In [1]: import numpy as np

In [2]: import numpy.linalg as la

In [3]: np.set_printoptions(suppress=True, linewidth=120)

In [4]: m1 = np.array([[-3.0, 1.0, 0.0], [0.0, -3.0, 1.0], [0.0, 0.0, -3.0]])

In [5]: # triangular

In [6]: [int(la.matrix_rank(la.matrix_power(m1, p))) for p in range(1, 4)]
Out[6]: [3, 3, 3]

In [7]: W0 = np.load("layer17.npy")

In [8]: W0
Out[8]: 
array([[ 3,  0,  0],
       [ 0, -3,  0],
       [ 0,  0,  3]])

In [9]: gram = W0.T @ W0

In [10]: gram
Out[10]: 
array([[9, 0, 0],
       [0, 9, 0],
       [0, 0, 9]])

In [11]: np.allclose(gram, gram.T)
Out[11]: True

In [12]: np.trace(gram), (W0 ** 2).sum()
Out[12]: (np.int64(27), np.int64(27))

In [13]: J = np.loadtxt("a.csv", delimiter=",")

In [14]: J.round(2)
Out[14]: 
array([[ 0.21,  1.41,  1.21],
       [ 1.66,  4.33,  2.66],
       [-1.68, -2.36, -0.68],
       [-2.45, -3.89, -1.45],
       [-3.02, -5.03, -2.02],
       [-2.13, -3.26, -1.13],
       [-0.56, -0.12,  0.44],
       [-0.6 , -0.2 ,  0.4 ],
       [-1.16, -1.33, -0.16],
       [ 1.28,  3.56,  2.28],
       [-0.46,  0.08,  0.54],
       [ 0.03,  1.07,  1.03],
       [-0.48,  0.05,  0.52],
       [ 0.5 ,  2.01,  1.5 ],
       [-1.34, -1.68, -0.34],
       [-0.32,  0.35,  0.68],
       [ 0.72,  2.43,  1.72],
       [ 1.57,  4.14,  2.57],
       [-1.24, -1.47, -0.24],
       [ 0.54,  2.08,  1.54],
       [-0.26,  0.47,  0.74],
       [-1.14, -1.28, -0.14],
       [-0.61, -0.21,  0.39],
       [-1.45, -1.89, -0.45],
       [ 1.27,  3.53,  2.27],
       [ 0.88,  2.76,  1.88]])

In [15]: # rank 2

In [16]: gram = np.cov(J, rowvar=False)

In [17]: np.round(np.polyfit(J[:, 2], J[:, 0], 1), 2)
Out[17]: array([ 1., -1.])

In [18]: np.argsort(-J.std(axis=0).round(6), kind="stable")
Out[18]: array([1, 0, 2])

In [19]: gram.round(2)
Out[19]: 
array([[1.54, 3.08, 1.54],
       [3.08, 6.16, 3.08],
       [1.54, 3.08, 1.54]])

In [20]: gram.shape
Out[20]: (3, 3)

In [21]: round(np.corrcoef(J[:, 2], J[:, 0])[0, 1], 2)
Out[21]: np.float64(1.0)

In [22]: np.round(la.eigvalsh(gram)[::-1], 2) + 0
Out[22]: array([9.24, 0.  , 0.  ])

In [23]: np.argwhere(np.triu(np.abs(np.corrcoef(J.T)) > 0.8, 1))
Out[23]: 
array([[0, 1],
       [0, 2],
       [1, 2]])

In [24]: W2 = 10 * np.array([[1.1, 1.4, -1.2], [1.0, 1.4, -1.2], [-0.3, -0.6, 0.3]])

In [25]: rng = np.random.default_rng(69)

In [26]: lab = rng.integers(0, 3, 23)

In [27]: A = W2[lab] + rng.normal(size=(23, 3))

In [28]: A.round(2)
Out[28]: 
array([[ 11.71,  14.71, -12.16],
       [  9.6 ,  15.11, -11.53],
       [ -1.31,  -6.42,   3.13],
       [  9.54,  14.28, -11.4 ],
       [ -3.15,  -5.29,   3.77],
       [ -2.51,  -6.7 ,   2.07],
       [ 10.15,  14.11, -11.53],
       [ -2.44,  -6.18,   3.62],
       [ -4.42,  -7.11,   2.5 ],
       [  8.21,  16.16, -11.19],
       [ -2.45,  -6.05,   4.04],
       [ -3.47,  -5.48,   3.28],
       [ -2.32,  -7.41,   1.78],
       [  8.71,  12.37, -13.29],
       [ -3.95,  -6.15,   2.94],
       [ 10.82,  13.98, -11.53],
       [ -0.97,  -7.46,   3.58],
       [  9.43,  14.18, -11.49],
       [ 10.08,  13.91, -13.26],
       [ -2.76,  -7.14,   3.1 ],
       [  9.68,  11.2 , -10.56],
       [ -2.32,  -6.56,   3.61],
       [ 11.89,  13.41, -11.27]])

In [29]: M2 = np.array([[-3, 3], [3, -3], [3, 2]])

In [30]: la.matrix_rank(np.vstack([A, M2.T]))
Out[30]: np.int64(3)

In [31]: np.round(np.einsum("ij->j", A), 2)
Out[31]: array([ 77.75,  75.47, -91.8 ])

In [32]: gram = np.cov(A, rowvar=False)

In [33]: np.round(np.polyfit(A[:, 1], A[:, 0], 1), 2)
Out[33]: array([0.61, 1.37])

In [34]: np.argsort(-A.std(axis=0).round(6), kind="stable")
Out[34]: array([1, 2, 0])

In [35]: np.argwhere(np.triu(np.abs(np.corrcoef(A.T)) > 0.8, 1))
Out[35]: 
array([[0, 1],
       [0, 2],
       [1, 2]])

In [36]: gram.shape
Out[36]: (3, 3)

In [37]: np.round(np.median(A, axis=0), 2)
Out[37]: array([-0.97, -5.29,  1.78])

In [38]: lab = A[:, 0] > np.median(A[:, 0])

In [39]: r0 = A[lab].mean(axis=0) - A[~lab].mean(axis=0)

In [40]: ((A - A.mean(axis=0)) @ r0 > 0).astype(int)
Out[40]: array([1, 1, 0, 1, 0, 0, 1, 0, 0, 1, 0, 0, 0, 1, 0, 1, 0, 1, 1, 0, 1, 0, 1])

In [41]: np.argsort(-np.abs(r0).round(6), kind="stable")
Out[41]: array([1, 2, 0])

In [42]: lab.astype(int)
Out[42]: array([1, 1, 0, 1, 0, 0, 1, 0, 0, 1, 0, 0, 0, 1, 0, 1, 0, 1, 1, 0, 1, 0, 1])

In [43]: M2 = np.c_[A[:, :1] @ np.array([[1]]), np.array([2, 3, 0, -2, 3, -1, 0, -1, -3, 2, 2, 3, 0, 0, 3, 1, -3, -2, 1, 1, -2, 2, 0])]

In [44]: M2.round(2)
Out[44]: 
array([[11.71,  2.  ],
       [ 9.6 ,  3.  ],
       [-1.31,  0.  ],
       [ 9.54, -2.  ],
       [-3.15,  3.  ],
       [-2.51, -1.  ],
       [10.15,  0.  ],
       [-2.44, -1.  ],
       [-4.42, -3.  ],
       [ 8.21,  2.  ],
       [-2.45,  2.  ],
       [-3.47,  3.  ],
       [-2.32,  0.  ],
       [ 8.71,  0.  ],
       [-3.95,  3.  ],
       [10.82,  1.  ],
       [-0.97, -3.  ],
       [ 9.43, -2.  ],
       [10.08,  1.  ],
       [-2.76,  1.  ],
       [ 9.68, -2.  ],
       [-2.32,  2.  ],
       [11.89,  0.  ]])

In [45]: np.round(la.norm(M2 - A @ la.lstsq(A, M2)[0], axis=0), 2) + 0
Out[45]: array([0.  , 9.24])

In [46]: np.round(la.lstsq(A, M2[:, 0])[0], 2) + 0
Out[46]: array([1., 0., 0.])

In [47]: Xs = (A - A.mean(axis=0)) / A.std(axis=0)

In [48]: np.round(Xs.std(axis=0), 2)
Out[48]: array([1., 1., 1.])

In [49]: np.argwhere(np.abs(Xs) > 2)
Out[49]: array([], shape=(0, 2), dtype=int64)

In [50]: c = la.lstsq(np.delete(Xs, 1, axis=1), Xs[:, 1])[0]

In [51]: np.abs(c).argmax()
Out[51]: np.int64(1)

In [52]: np.round(1 - np.var(Xs[:, 1] - np.delete(Xs, 1, axis=1) @ c), 2)
Out[52]: np.float64(0.98)

In [53]: c.round(2)
Out[53]: array([ 0.28, -0.72])

In [54]: mat = np.load("arr.npy")

In [55]: mat.round(2)
Out[55]: 
array([[ 0.63, -0.36,  1.17],
       [-0.36,  1.12, -0.39],
       [ 1.17, -0.39,  2.25]])

In [56]: # rows and columns are dependent

In [57]: M2 = mat / np.sqrt((mat ** 2).mean(axis=1, keepdims=True))

In [58]: M2[1].round(2)
Out[58]: array([-0.5 ,  1.57, -0.54])

In [59]: la.matrix_rank(M2) == la.matrix_rank(mat)
Out[59]: np.True_

In [60]: np.unique(mat.round(6), axis=0).shape
Out[60]: (3, 3)

In [61]: np.abs(np.diag(la.qr(mat)[1])) > 1e-9
Out[61]: array([ True,  True, False])

In [62]: proj = np.triu(np.array([[2, 2, 2], [2, -2, -3], [1, -2, 3]]), 1) + np.eye(3)

In [63]: M2 = proj @ mat @ la.inv(proj)

In [64]: M2.round(2)
Out[64]: 
array([[ 2.24, -3.38, -9.73],
       [-3.86,  9.99, 30.55],
       [ 1.17, -2.72, -8.24]])

In [65]: la.matrix_rank(M2)
Out[65]: np.int64(2)

In [66]: np.round(proj @ mat - mat @ proj, 2)
Out[66]: 
array([[ 1.62,  0.21,  1.4 ],
       [-3.5 ,  1.87, -2.69],
       [ 0.  , -2.33, -3.49]])

In [67]: round(float(np.trace(M2)), 2), np.round(np.trace(mat), 2)
Out[67]: (4.0, np.float64(4.0))

In [68]: np.argsort(-la.norm(M2, axis=0).round(6), kind="stable")[:3]
Out[68]: array([2, 1, 0])

In [69]: rank = la.matrix_rank(mat)

In [70]: rank
Out[70]: np.int64(2)

In [71]: N = la.svd(mat)[2][rank:].T

In [72]: la.matrix_rank(mat.T @ mat), la.matrix_rank(mat @ mat.T)
Out[72]: (np.int64(2), np.int64(2))

In [73]: [int(la.matrix_rank(mat[:, :j + 1])) for j in range(3)]
Out[73]: [1, 2, 2]

In [74]: np.allclose(mat @ N, 0)
Out[74]: True

In [75]: N.shape
Out[75]: (3, 1)

In [76]: X = np.load("mat.npy")

In [77]: X
Out[77]: 
array([[ 0,  1,  0, -1],
       [ 0,  0,  1, -2],
       [ 0,  0,  0,  0],
       [ 0,  0,  0,  0]])

In [78]: la.matrix_power(X - np.diag(np.diag(X)), 4)
Out[78]: 
array([[0, 0, 0, 0],
       [0, 0, 0, 0],
       [0, 0, 0, 0],
       [0, 0, 0, 0]])

In [79]: [int(la.matrix_rank(la.matrix_power(X, p))) for p in range(1, 5)]
Out[79]: [2, 1, 0, 0]

In [80]: np.round(np.sort(la.eigvals(X)), 2)
Out[80]: array([0., 0., 0., 0.])

In [81]: np.prod(np.diag(X)), round(la.det(X), 2)
Out[81]: (np.int64(0), np.float64(0.0))

In [82]: M2 = np.array([[0, 3], [3, 3]])

In [83]: W2 = np.array([[0]])

In [84]: data = np.block([[M2, np.array([[3], [0]])], [np.zeros((1, 2)), W2]])

In [85]: data
Out[85]: 
array([[0., 3., 3.],
       [3., 3., 0.],
       [0., 0., 0.]])

In [86]: la.cond(data) > 100
Out[86]: np.True_

In [87]: np.argsort(-la.norm(data, axis=0).round(6), kind="stable")[:3]
Out[87]: array([1, 0, 2])

In [88]: round(float(la.norm(data, 2) / la.norm(data)), 2)
Out[88]: 0.87

In [89]: rank = la.matrix_rank(data)

In [90]: rank
Out[90]: np.int64(2)

In [91]: N = la.svd(data)[2][rank:].T

In [92]: N.shape
Out[92]: (3, 1)

In [93]: N[:, 0] / N[np.abs(N[:, 0]).round(6).argmax(), 0]
Out[93]: array([ 1., -1.,  1.])

In [94]: la.matrix_rank(data.T @ data), la.matrix_rank(data @ data.T)
Out[94]: (np.int64(2), np.int64(2))

In [95]: np.allclose(data @ N, 0)
Out[95]: True

In [96]: round(float(np.trace(la.pinv(data) @ data)), 2)
Out[96]: 2.0

In [97]: try:
    ...:     la.inv(data)
    ...: except la.LinAlgError as e:
    ...:     print("failed:", e)
    ...: 
failed: Singular matrix

In [98]: np.unique(data.round(6), axis=0).shape
Out[98]: (3, 3)

In [99]: U, sigma, vt = la.svd(data)

In [100]: sigma.round(2)
Out[100]: array([5.2, 3. , 0. ])

In [101]: M2 = U[:, :2] @ np.diag(sigma[:2]) @ vt[:2]

In [102]: la.matrix_rank(M2)
Out[102]: np.int64(2)

In [103]: round(la.norm(data - M2, 2), 2), sigma[2]
Out[103]: (np.float64(0.0), np.float64(0.0))

In [104]: np.round(la.norm(data - M2) / la.norm(data), 2)
Out[104]: np.float64(0.0)

In [105]: arr = np.eye(4, dtype=int)[rng.permutation(4)] * np.array([-2, 1, 0, 0])

In [106]: arr
Out[106]: 
array([[ 0,  0,  0,  0],
       [ 0,  1,  0,  0],
       [ 0,  0,  0,  0],
       [-2,  0,  0,  0]])

In [107]: proj = A @ la.solve(A.T @ A, A.T)

In [108]: np.round(proj @ A[:, 2], 2)
Out[108]: 
array([-12.16, -11.53,   3.13, -11.4 ,   3.77,   2.07, -11.53,   3.62,   2.5 , -11.19,   4.04,   3.28,   1.78, -13.29,
         2.94, -11.53,   3.58, -11.49, -13.26,   3.1 , -10.56,   3.61, -11.27])

In [109]: arr.ravel(order="F")
Out[109]: array([ 0,  0,  0, -2,  0,  1,  0,  0,  0,  0,  0,  0,  0,  0,  0,  0])

In [110]: arr.reshape(2, -1)
Out[110]: 
array([[ 0,  0,  0,  0,  0,  1,  0,  0],
       [ 0,  0,  0,  0, -2,  0,  0,  0]])

In [111]: arr.reshape(-1, 2)
Out[111]: 
array([[ 0,  0],
       [ 0,  0],
       [ 0,  1],
       [ 0,  0],
       [ 0,  0],
       [ 0,  0],
       [-2,  0],
       [ 0,  0]])

In [112]: t3 = arr.reshape(4, 2, -1)

In [113]: t3.transpose(1, 0, 2)
Out[113]: 
array([[[ 0,  0],
        [ 0,  1],
        [ 0,  0],
        [-2,  0]],

       [[ 0,  0],
        [ 0,  0],
        [ 0,  0],
        [ 0,  0]]])

In [114]: np.einsum("ihd,ihd->ih", t3, t3)
Out[114]: 
array([[0, 0],
       [1, 0],
       [0, 0],
       [4, 0]])

In [115]: t3.shape
Out[115]: (4, 2, 2)

In [116]: t3.sum(axis=1)
Out[116]: 
array([[ 0,  0],
       [ 0,  1],
       [ 0,  0],
       [-2,  0]])

In [117]: np.round(np.sort(la.eigvals(arr).real), 2)
Out[117]: array([0., 0., 0., 1.])

In [118]: (arr != 0).astype(int)
Out[118]: 
array([[0, 0, 0, 0],
       [0, 1, 0, 0],
       [0, 0, 0, 0],
       [1, 0, 0, 0]])

In [119]: arr @ arr
Out[119]: 
array([[0, 0, 0, 0],
       [0, 1, 0, 0],
       [0, 0, 0, 0],
       [0, 0, 0, 0]])
